% python3 -q
>>> import numpy as np
>>> from numpy import linalg as LA
>>> np.set_printoptions(suppress=True, linewidth=140)
>>> def tidy(a):
...     return np.round(a, 1) + 0
... 
>>> M = np.loadtxt("test2.csv", delimiter=",")
>>> print(tidy(M))
[[  9.3  11.    5.6 -18.4   3.9 -14.6]
 [  7.2   8.2   4.4 -13.6   3.5 -10.5]
 [  6.4   7.2   3.9 -11.7   3.4  -8.9]
 [  5.4   5.8   3.3  -9.3   3.1  -6.9]
 [  4.9   5.3   3.   -8.4   3.   -6.1]
 [  4.4   4.7   2.7  -7.2   2.9  -5.2]
 [  3.8   4.    2.3  -5.9   2.7  -4. ]
 [  3.7   3.8   2.2  -5.6   2.7  -3.8]
 [  3.2   3.3   1.9  -4.5   2.5  -3. ]
 [  0.8   0.9   0.1   0.1   1.2   0.4]
 [  0.7   0.9   0.1   0.1   1.1   0.4]
 [  0.6   0.7   0.    0.3   1.    0.5]
 [  0.5   0.6  -0.1   0.4   0.8   0.5]
 [  0.2   0.4  -0.1   0.3   0.5   0.4]
 [  0.    0.1   0.    0.1   0.1   0.1]
 [  0.    0.    0.    0.    0.1   0.1]
 [  0.    0.    0.    0.    0.    0. ]
 [ -0.1  -0.3   0.2  -0.3  -0.3  -0.3]
 [ -0.3  -0.9   0.5  -0.8  -0.6  -0.7]
 [ -0.4  -1.1   0.6  -0.9  -0.7  -0.8]
 [ -0.8  -2.2   1.3  -1.4  -1.2  -1.1]
 [ -0.8  -2.3   1.3  -1.5  -1.2  -1.1]
 [ -0.9  -2.6   1.4  -1.6  -1.3  -1.2]
 [ -1.2  -3.5   1.9  -1.8  -1.5  -1.2]
 [ -1.3  -3.8   2.   -1.8  -1.6  -1.2]
 [ -1.3  -3.9   2.1  -1.9  -1.6  -1.2]
 [ -1.4  -4.3   2.3  -1.9  -1.7  -1.2]
 [ -1.5  -4.4   2.3  -1.9  -1.7  -1.2]
 [ -2.1  -6.2   3.1  -2.   -2.   -1. ]
 [ -3.7 -10.9   4.9  -1.5  -2.7   0.3]
 [ -5.9 -17.    6.9   0.   -3.2   2.7]
 [ -6.3 -18.2   7.2   0.4  -3.3   3.2]
 [ -8.3 -23.6   8.8   2.2  -3.7   5.7]]
>>> U, sig, vt = LA.svd(M)
>>> print(tidy(sig))
[56.1 34.5  6.2  0.   0.   0. ]
>>> B = U[:, :3] @ np.diag(sig[:3]) @ vt[:3]
>>> print(LA.matrix_rank(M, rtol=0.05))
3
>>> print(LA.matrix_rank(B))
3
>>> print(tidy(LA.norm(M - B) / LA.norm(M)))
0.0
>>> print(np.allclose(M[:-1].T @ LA.lstsq(M[:-1].T, M[-1])[0], M[-1]))
True
>>> print(LA.lstsq(M[:-1].T, M[-1])[2])
3
>>> print(np.unique(M.round(6), axis=0).shape)
(33, 6)
>>> U, sig = LA.svd(M)
Traceback (most recent call last):
  File "<python-input-15>", line 1, in <module>
    U, sig = LA.svd(M)
    ^^^^^^
ValueError: too many values to unpack (expected 2)
>>> U, sig, vt = LA.svd(M, full_matrices=False)
>>> print(tidy(np.sqrt((sig ** 2).sum())), tidy(LA.norm(M)))
66.2 66.2
>>> print(tidy(U.T @ U))
[[1. 0. 0. 0. 0. 0.]
 [0. 1. 0. 0. 0. 0.]
 [0. 0. 1. 0. 0. 0.]
 [0. 0. 0. 1. 0. 0.]
 [0. 0. 0. 0. 1. 0.]
 [0. 0. 0. 0. 0. 1.]]
>>> print(tidy(np.abs(vt[0])))
[0.4 0.7 0.  0.4 0.2 0.4]
>>> print(np.allclose(U * sig @ vt, M))
True
>>> print((sig > 1e-8).sum())
3
>>> A = -1 * np.eye(4) + np.eye(4, k=1)
>>> print(A)
[[-1.  1.  0.  0.]
 [ 0. -1.  1.  0.]
 [ 0.  0. -1.  1.]
 [ 0.  0.  0. -1.]]
>>> B = np.array([[-1, 2, -5], [3, -1, 5], [1, 1, 5], [-5, 2, 3]])
>>> print(LA.matrix_rank(np.vstack([A, B.T])))
4
>>> B @ A
Traceback (most recent call last):
  File "<python-input-26>", line 1, in <module>
    B @ A
    ~~^~~
ValueError: matmul: Input operand 1 has a mismatch in its core dimension 0, with gufunc signature (n?,k),(k,m?)->(n?,m?) (size 4 is different from 3)
>>> print(np.vstack([A, B.T]).shape)
(7, 4)
>>> print(np.einsum("ij->j", A))
[-1.  0.  0.  0.]
>>> print(B.T @ A.T)
[[ 4. -2. -6.  5.]
 [-3.  2.  1. -2.]
 [10.  0. -2. -3.]]
>>> print(np.einsum("ik,kj->ji", A, B))
[[ 4. -2. -6.  5.]
 [-3.  2.  1. -2.]
 [10.  0. -2. -3.]]
>>> print(np.einsum("ik,kj->ij", A, B))
[[ 4. -3. 10.]
 [-2.  2.  0.]
 [-6.  1. -2.]
 [ 5. -2. -3.]]
>>> ev, evecs = LA.eig(A)
>>> print(tidy(np.sort(LA.eigvals(A.T))))
[-1. -1. -1. -1.]
>>> print(tidy(np.sort(LA.eigvals(LA.inv(A)))))
[-1. -1. -1. -1.]
>>> B = A / np.sqrt((A ** 2).mean(axis=1, keepdims=True))
>>> print(tidy(A - A.mean(axis=1, keepdims=True)))
[[-1.   1.   0.   0. ]
 [ 0.  -1.   1.   0. ]
 [ 0.   0.  -1.   1. ]
 [ 0.2  0.2  0.2 -0.8]]
>>> B = A / LA.norm(A, axis=1, keepdims=True)
>>> G = B @ B.T
>>> print(tidy(G))
[[ 1.  -0.5  0.   0. ]
 [-0.5  1.  -0.5  0. ]
 [ 0.  -0.5  1.  -0.7]
 [ 0.   0.  -0.7  1. ]]
>>> print(np.argwhere(np.triu(np.abs(G) > 0.95, 1)))
[]
>>> print(tidy(G[3]))
[ 0.   0.  -0.7  1. ]
>>> X = np.load("sample12.npy")
>>> print(X)
[[ 1.  5.  0.  0.  0.]
 [ 5.  2.  5.  0.  0.]
 [ 0.  5. -7.  5.  0.]
 [ 0.  0.  5. -2.  5.]
 [ 0.  0.  0.  5.  2.]]
>>> # symmetric
>>> x = np.array([2, 1, 1, 0, 2])
>>> rhs = X @ x
>>> print(rhs)
[ 7. 17. -2. 15.  4.]
>>> print(tidy(LA.solve(X, X[:, 3])))
[0. 0. 0. 1. 0.]
>>> print(tidy(LA.solve(X, rhs)))
[2. 1. 1. 0. 2.]
>>> print(tidy(LA.solve(X, rhs + X[:, 1])))
[2. 2. 1. 0. 2.]
